$ python3 -q
>>> import numpy as np
>>> import numpy.linalg as la
>>> np.set_printoptions(precision=4, suppress=True, linewidth=100, legacy="1.25")
>>> s = 10 * 0.7 ** np.arange(3)
>>> O, _ = la.qr(np.array([[0.7, -1.8, -1.5], [-1.7, 1.7, -2.0], [0.6, -1.1, 1.1]]))
>>> rng = np.random.default_rng(86130)
>>> M = rng.normal(size=(22, 3)) * s @ O
>>> M
array([[  1.416 ,  -1.0988,  -3.4483],
       [ -3.7323,  -0.7484,  -0.0858],
       [  9.8295,  -6.3557,  -0.1482],
       [ -5.734 ,   6.5379,  11.2239],
       [  3.1163, -16.4439,  -4.0928],
       [ 11.1547,  -1.3953,   1.8966],
       [ -5.9473,  -0.8352,   3.331 ],
       [  7.381 ,  -1.7407,   6.7264],
       [ -1.4315,  -6.6353,   0.229 ],
       [ -8.1726,  11.2941, -14.6625],
       [  3.3488,   9.1677,  -3.3811],
       [  7.277 ,  -2.2371,   2.0122],
       [  5.4493,   2.2654,   0.0291],
       [ -3.2794,  24.254 ,  -0.5039],
       [ 12.911 ,  14.7751,   8.6193],
       [  1.1263,  14.1547,   2.054 ],
       [  6.4983,   8.6678,   4.8175],
       [  3.0094,   1.1725,   8.3247],
       [ -1.503 ,  18.5471,   5.9547],
       [ -3.3338,  -6.5759,  -5.6094],
       [ -6.6416,  -4.8034,   2.1291],
       [ -9.8267,  -9.056 ,  -3.3228]])
>>> hat = M @ la.solve(M.T @ M, M.T)
>>> la.matrix_rank(np.eye(22) - hat)
19
>>> np.allclose(hat @ hat, hat)
True
>>> dist = la.norm(M[:, None] - M[None], axis=-1)
>>> dist.mean(axis=1).argmax()
13
>>> np.flatnonzero(dist[5] < dist.mean() / 2)
array([ 2,  5,  7, 11, 12])
>>> dist[:5, :5]
array([[ 0.    ,  6.1591, 10.4553, 18.0198, 15.4525],
       [ 6.1591,  0.    , 14.6754, 13.6017, 17.5872],
       [10.4553, 14.6754,  0.    , 23.1903, 12.7436],
       [18.0198, 13.6017, 23.1903,  0.    , 29.0016],
       [15.4525, 17.5872, 12.7436, 29.0016,  0.    ]])
>>> np.unravel_index(dist.round(6).argmax(), dist.shape)
(4, 13)
>>> vec = np.array([8, 2, -5])
>>> target = M @ vec
>>> np.round(la.pinv(M) @ M, 4) + 0
array([[1., 0., 0.],
       [0., 1., 0.],
       [0., 0., 1.]])
>>> la.lstsq(M, target)[0]
array([ 8.,  2., -5.])
>>> target = target + 0.1 * rng.normal(size=22)
>>> print(target)
[ 26.3229 -30.7871  66.5108 -88.7268  12.5858  76.9489 -65.8487  21.8831 -25.6905  30.4893  62.092
  43.5799  47.9924  24.8173  89.7724  27.0901  45.157  -15.3617  -4.7011 -11.7162 -73.4555 -80.3663]
>>> beta, *_ = la.lstsq(M, target)
>>> print(np.round(M.T @ (target - M @ beta), 4) + 0)
[0. 0. 0.]
>>> print(beta)
[ 7.9969  2.0013 -4.998 ]
>>> round(la.norm(target - M @ beta), 4)
0.4843
>>> lab = M[:, 2] > np.median(M[:, 2])
>>> f = M[lab].mean(axis=0) - M[~lab].mean(axis=0)
>>> print(((M - M.mean(axis=0)) @ f > 0).astype(int))
[0 0 0 1 0 1 0 1 0 0 1 1 1 1 1 1 1 1 1 0 0 0]
>>> basis = M[[10, 9]].astype(float)
>>> for _ in range(7):
...     lab = la.norm(M[:, None] - basis, axis=-1).argmin(axis=1)
...     basis = np.array([M[lab == j].mean(axis=0) for j in range(2)])
... 
>>> lab
array([0, 0, 0, 1, 0, 0, 0, 0, 0, 1, 1, 0, 0, 1, 1, 1, 1, 0, 1, 0, 0, 0])
>>> basis[1] - basis[0]
array([-0.6163, 17.3168,  1.1959])
>>> basis
array([[ 1.2657, -3.892 ,  0.5693],
       [ 0.6494, 13.4248,  1.7652]])
>>> np.bincount(lab)
array([14,  8])
>>> F = np.array([[0.6, -0.3, -1.3],
...     [0.9, -0.3, -0.3],
...     [-0.8, 1.8, 1.4],
...     [-0.5, -0.9, 0.7],
...     [2.2, -0.5, -0.2],
...     [0.5, 0.0, -0.7],
...     [1.0, -1.6, -0.7],
...     [0.1, -1.5, -1.9],
...     [-0.7, -0.3, -0.8],
...     [0.7, 0.8, 0.2],
...     [1.4, 2.1, 0.1],
...     [1.2, -1.1, -1.4],
...     [0.5, -1.2, -1.7]])
>>> F[:, 1] = 3 * F[:, 0] + 0.1 * rng.normal(size=13)
>>> F
array([[ 0.6   ,  1.9557, -1.3   ],
       [ 0.9   ,  2.7144, -0.3   ],
       [-0.8   , -2.3308,  1.4   ],
       [-0.5   , -1.476 ,  0.7   ],
       [ 2.2   ,  6.7144, -0.2   ],
       [ 0.5   ,  1.5235, -0.7   ],
       [ 1.    ,  3.024 , -0.7   ],
       [ 0.1   ,  0.2661, -1.9   ],
       [-0.7   , -2.2642, -0.8   ],
       [ 0.7   ,  2.0331,  0.2   ],
       [ 1.4   ,  4.1312,  0.1   ],
       [ 1.2   ,  3.5928, -1.4   ],
       [ 0.5   ,  1.6456, -1.7   ]])
>>> vec = np.array([2, 1, 1])
>>> target = F @ vec
>>> np.round(la.pinv(F) @ F, 4) + 0
array([[1., 0., 0.],
       [0., 1., 0.],
       [0., 0., 1.]])
>>> la.solve(F.T @ F, F.T @ target)
array([2., 1., 1.])
>>> la.lstsq(F, target)[0]
array([2., 1., 1.])
>>> target = target + 0.02 * rng.normal(size=13)
>>> target
array([ 1.8445,  4.2198, -2.5175, -1.7942, 10.9006,  1.7864,  4.3139, -1.4192, -4.4249,  3.6611,
        7.0541,  4.6006,  0.9214])
>>> beta, *_ = la.lstsq(F, target)
>>> print(round(float(la.norm(target - F @ beta)), 4))
0.0537
>>> beta.round()
array([3., 1., 1.])
>>> Ac = (F - F.mean(axis=0)) / F.std(axis=0)
>>> Ac.std(axis=0)
array([1., 1., 1.])
>>> beta = la.lstsq(np.delete(Ac, 0, axis=1), Ac[:, 0])[0]
>>> print(np.abs(beta).argmax())
0
>>> beta
array([0.9997, 0.0009])
>>> print(round(1 - np.var(Ac[:, 0] - np.delete(Ac, 0, axis=1) @ beta), 4))
0.9989
>>> basis = F[[3, 6]].astype(float)
>>> for _ in range(7):
...     lab = la.norm(F[:, None] - basis, axis=-1).argmin(axis=1)
...     basis = np.array([F[lab == j].mean(axis=0) for j in range(2)])
... 
>>> print(lab)
[1 1 0 0 1 1 1 1 0 1 1 1 1]
>>> basis
array([[-0.6667, -2.0237,  0.4333],
       [ 0.91  ,  2.7601, -0.79  ]])
>>> np.bincount(lab)
array([ 3, 10])
>>> np.abs(basis[1] - basis[0]).argmax()
1
>>> f, v = F[6], F[11]
>>> np.round(f @ v, 4)
13.0447
>>> p = (f @ v) / (f @ f) * f
>>> p
array([ 1.2266,  3.7093, -0.8586])
>>> round(float(la.norm(f + v) ** 2 + la.norm(f - v) ** 2), 4)
53.8861
>>> A2 = np.c_[F[:, :2] @ np.array([[3, 1], [3, 0]]), np.array([-2, 2, 1, 1, -5, -3, -4, 1, 0, -2, 5, -3, -2])]
>>> A2
array([[ 7.6671,  0.6   , -2.    ],
       [10.8432,  0.9   ,  2.    ],
       [-9.3923, -0.8   ,  1.    ],
       [-5.928 , -0.5   ,  1.    ],
       [26.7432,  2.2   , -5.    ],
       [ 6.0704,  0.5   , -3.    ],
       [12.072 ,  1.    , -4.    ],
       [ 1.0983,  0.1   ,  1.    ],
       [-8.8927, -0.7   ,  0.    ],
       [ 8.1992,  0.7   , -2.    ],
       [16.5936,  1.4   ,  5.    ],
       [14.3785,  1.2   , -3.    ],
       [ 6.4369,  0.5   , -2.    ]])
>>> print(la.norm(la.qr(F)[0].T @ A2, axis=0) ** 2 / ((A2 ** 2).sum(axis=0) + 1e-12))
[1.     1.     0.3514]
>>> la.matrix_rank(np.c_[F, A2])
4
>>> print(np.round(la.lstsq(F, A2[:, 0])[0], 4) + 0)
[3. 3. 0.]
